% python3 -q
>>> import numpy as np
>>> np.set_printoptions(precision=4, suppress=True, linewidth=160, sign=" ")
>>> tidy = lambda a: np.round(a, 4) + 0
>>> M2 = np.array([[5], [0], [4]])
>>> feats = np.block([[np.zeros((3, 3)), M2], [M2.T, np.zeros((1, 1))]])
>>> feats
array([[ 0.,  0.,  0.,  5.],
       [ 0.,  0.,  0.,  0.],
       [ 0.,  0.,  0.,  4.],
       [ 5.,  0.,  4.,  0.]])
>>> ev, V = np.linalg.eigh(feats)
>>> x = np.array([-7, -7, -4, -5])
>>> (np.sign(V[:, -1].round(6)) == np.sign(V[0, -1].round(6))).astype(int)
array([ 1,  0,  1,  1])
>>> tidy(np.linalg.eigvalsh(feats[1:, 1:]))
array([-4.,  0.,  4.])
>>> tidy(V * np.maximum(ev, 0) @ V.T)
array([[ 1.9522,  0.    ,  1.5617,  2.5   ],
       [ 0.    ,  0.    ,  0.    ,  0.    ],
       [ 1.5617,  0.    ,  1.2494,  2.    ],
       [ 2.5   ,  0.    ,  2.    ,  3.2016]])
>>> M = np.load("w.npy")
>>> M
array([[-1., -3.,  0.,  0.],
       [-3., -2., -3.,  0.],
       [ 0., -3.,  1., -3.],
       [ 0.,  0., -3., -1.]])
>>> M2 = M[0, 0] * M[1:] - np.outer(M[1:, 0], M[0])
>>> M2
array([[ 0., -7.,  3.,  0.],
       [ 0.,  3., -1.,  3.],
       [ 0.,  0.,  3.,  1.]])
>>> np.linalg.matrix_rank(M2), np.linalg.matrix_rank(M)
(np.int64(3), np.int64(4))
>>> A = np.loadtxt("data.csv", delimiter=",")
>>> A
array([[-1.9317, -3.6882,  5.6157],
       [-1.4984, -2.6048,  3.8989],
       [-1.5114, -2.4385,  4.0486],
       [-1.9861, -3.6086,  5.6913],
       [-2.3309, -3.5198,  5.7026],
       [-1.3874, -2.4991,  4.0152],
       [-2.8102, -4.5617,  7.0478],
       [-2.4151, -4.0276,  6.5752],
       [-2.2335, -3.9794,  6.4715],
       [-0.3508, -0.4759,  0.6389],
       [-1.1637, -1.5143,  2.5409],
       [-1.115 , -1.5405,  2.4295]])
>>> Uu, sig, VT = np.linalg.svd(A)
>>> tidy(sig)
array([ 21.1692,   0.499 ,   0.2844])
>>> M2 = Uu[:, :1] @ np.diag(sig[:1]) @ VT[:1]
>>> tidy(np.abs(A - M2).max())
np.float64(0.2074)
>>> np.linalg.matrix_rank(M2)
np.int64(1)
>>> tidy(np.linalg.norm(A - M2) / np.linalg.norm(A))
np.float64(0.0271)
>>> rng = np.random.default_rng(7838)
>>> idx = rng.permutation(3)
>>> M2 = A[:, idx] * rng.choice([-1, 1], 3)
>>> M2
array([[-3.6882, -1.9317,  5.6157],
       [-2.6048, -1.4984,  3.8989],
       [-2.4385, -1.5114,  4.0486],
       [-3.6086, -1.9861,  5.6913],
       [-3.5198, -2.3309,  5.7026],
       [-2.4991, -1.3874,  4.0152],
       [-4.5617, -2.8102,  7.0478],
       [-4.0276, -2.4151,  6.5752],
       [-3.9794, -2.2335,  6.4715],
       [-0.4759, -0.3508,  0.6389],
       [-1.5143, -1.1637,  2.5409],
       [-1.5405, -1.115 ,  2.4295]])
>>> Uu, _, VT = np.linalg.svd(A.T @ M2)
>>> tidy(Uu @ VT)
array([[ 0.,  1.,  0.],
       [ 1.,  0.,  0.],
       [ 0.,  0.,  1.]])
>>> print(tidy(np.linalg.lstsq(A, M2)[0]))
[[ 0.  1.  0.]
 [ 1.  0.  0.]
 [ 0.  0.  1.]]
>>> idx = A[:, 0] > np.median(A[:, 0])
>>> u = A[idx].mean(axis=0) - A[~idx].mean(axis=0)
>>> (((A - A.mean(axis=0)) @ u > 0) == idx).mean()
np.float64(1.0)
>>> idx.astype(int)
array([ 0,  1,  1,  0,  0,  1,  0,  0,  0,  1,  1,  1])
>>> tidy(u)
array([ 1.1135,  2.052 , -3.2553])
>>> np.argsort(-np.abs(u).round(6), kind="stable")
array([ 2,  1,  0])
>>> ((A - A.mean(axis=0)) @ u > 0).astype(int)
array([ 0,  1,  1,  0,  0,  1,  0,  0,  0,  1,  1,  1])
>>> J = np.loadtxt("m.csv", delimiter=",")
>>> J
array([[-3.,  1.,  0.],
       [ 0., -3.,  1.],
       [ 0.,  0., -3.]])
>>> ev, V = np.linalg.eig(J)
>>> ev
array([-3., -3., -3.])
>>> np.prod(ev)
np.float64(-27.0)
>>> J @ V[:, 0] - ev[0] * V[:, 0]
array([ 0.,  0.,  0.])
>>> print(tidy(np.sort(np.linalg.eigvals(J @ J))))
[ 9.  9.  9.]
>>> np.linalg.matrix_rank(J - J[0, 0] * np.eye(3))
np.int64(2)
>>> np.prod(np.diag(J)), tidy(np.linalg.det(J))
(np.float64(-27.0), np.float64(-27.0))
>>> def softmax(z):
...     e = np.exp(z - z.max(axis=-1, keepdims=True))
...     return e / e.sum(axis=-1, keepdims=True)
... 
>>> tidy(softmax(10 * J[2]))
array([ 0.5,  0.5,  0. ])
>>> tidy(softmax(J[2]))
array([ 0.4879,  0.4879,  0.0243])
>>> softmax(J).sum(axis=1)
array([ 1.,  1.,  1.])
>>> scores = J @ J.T / np.sqrt(3)
>>> print(tidy(softmax(scores)[2] @ J))
[-0.0165  0.0026 -2.9796]
>>> softmax(scores).round(6).argmax(axis=1)
array([ 0,  1,  2])
>>> tidy(softmax(scores + np.triu(np.full(scores.shape, -np.inf), 1)))
array([[ 1.    ,  0.    ,  0.    ],
       [ 0.0005,  0.9995,  0.    ],
       [ 0.0055,  0.001 ,  0.9935]])
>>> tidy(softmax(scores))
array([[ 0.9964,  0.0005,  0.0031],
       [ 0.0005,  0.9989,  0.0005],
       [ 0.0055,  0.001 ,  0.9935]])
>>> M2 = J + rng.integers(-2, 3, (3, 2)) @ rng.integers(-2, 3, (2, 3))
>>> M2
array([[-2., -1.,  0.],
       [-2., -3.,  5.],
       [ 1.,  1., -6.]])
>>> M2 - J
array([[ 1., -2.,  0.],
       [-2.,  0.,  4.],
       [ 1.,  1., -3.]])
>>> np.linalg.matrix_rank(M2 - J, tol=1e-8)
np.int64(2)
